$ python -q
>>> import numpy as np
>>> np.set_printoptions(precision=2, suppress=True, linewidth=160, floatmode="fixed")
>>> X = np.load("dump.npy")
>>> X
array([[ 7, -4,  0,  0],
       [-7,  6,  0,  0],
       [ 0,  0,  7, -4],
       [ 0,  0, -7,  6]])
>>> # 2 groups of indices that never mix
>>> print(np.poly(X))
[   1.00  -26.00  197.00 -364.00  196.00]
>>> round(np.linalg.eigvals(X).sum().real, 2)
np.float64(26.0)
>>> np.einsum("ij,ji->", X, X)
np.int64(282)
>>> round(np.linalg.det(X[::-1]), 2)
np.float64(196.0)
>>> np.einsum("ii->", X)
np.int64(26)
>>> np.kron(np.eye(2, dtype=int), X)
array([[ 7, -4,  0,  0,  0,  0,  0,  0],
       [-7,  6,  0,  0,  0,  0,  0,  0],
       [ 0,  0,  7, -4,  0,  0,  0,  0],
       [ 0,  0, -7,  6,  0,  0,  0,  0],
       [ 0,  0,  0,  0,  7, -4,  0,  0],
       [ 0,  0,  0,  0, -7,  6,  0,  0],
       [ 0,  0,  0,  0,  0,  0,  7, -4],
       [ 0,  0,  0,  0,  0,  0, -7,  6]])
>>> np.linalg.cond(X) > 100
np.False_
>>> (X != 0).astype(int)
array([[1, 1, 0, 0],
       [1, 1, 0, 0],
       [0, 0, 1, 1],
       [0, 0, 1, 1]])
>>> print(X @ X)
[[ 77 -52   0   0]
 [-91  64   0   0]
 [  0   0  77 -52]
 [  0   0 -91  64]]
>>> Q, Rm = np.linalg.qr(X)
>>> Rm
array([[-9.90,  7.07,  0.00,  0.00],
       [ 0.00,  1.41,  0.00,  0.00],
       [ 0.00,  0.00, -9.90,  7.07],
       [ 0.00,  0.00,  0.00,  1.41]])
>>> Q.shape, Rm.shape
((4, 4), (4, 4))
>>> np.trace(Q @ Q.T)
np.float64(4.0)
>>> np.round(Q.T @ Q, 2) + 0
array([[1.00, 0.00, 0.00, 0.00],
       [0.00, 1.00, 0.00, 0.00],
       [0.00, 0.00, 1.00, 0.00],
       [0.00, 0.00, 0.00, 1.00]])
>>> print(Q)
[[-0.71  0.71  0.00  0.00]
 [ 0.71  0.71  0.00  0.00]
 [-0.00 -0.00 -0.71  0.71]
 [-0.00 -0.00  0.71  0.71]]
>>> round(float(abs(Rm[0, 0])), 2), np.round(np.linalg.norm(X[:, 0]), 2)
(9.9, np.float64(9.9))
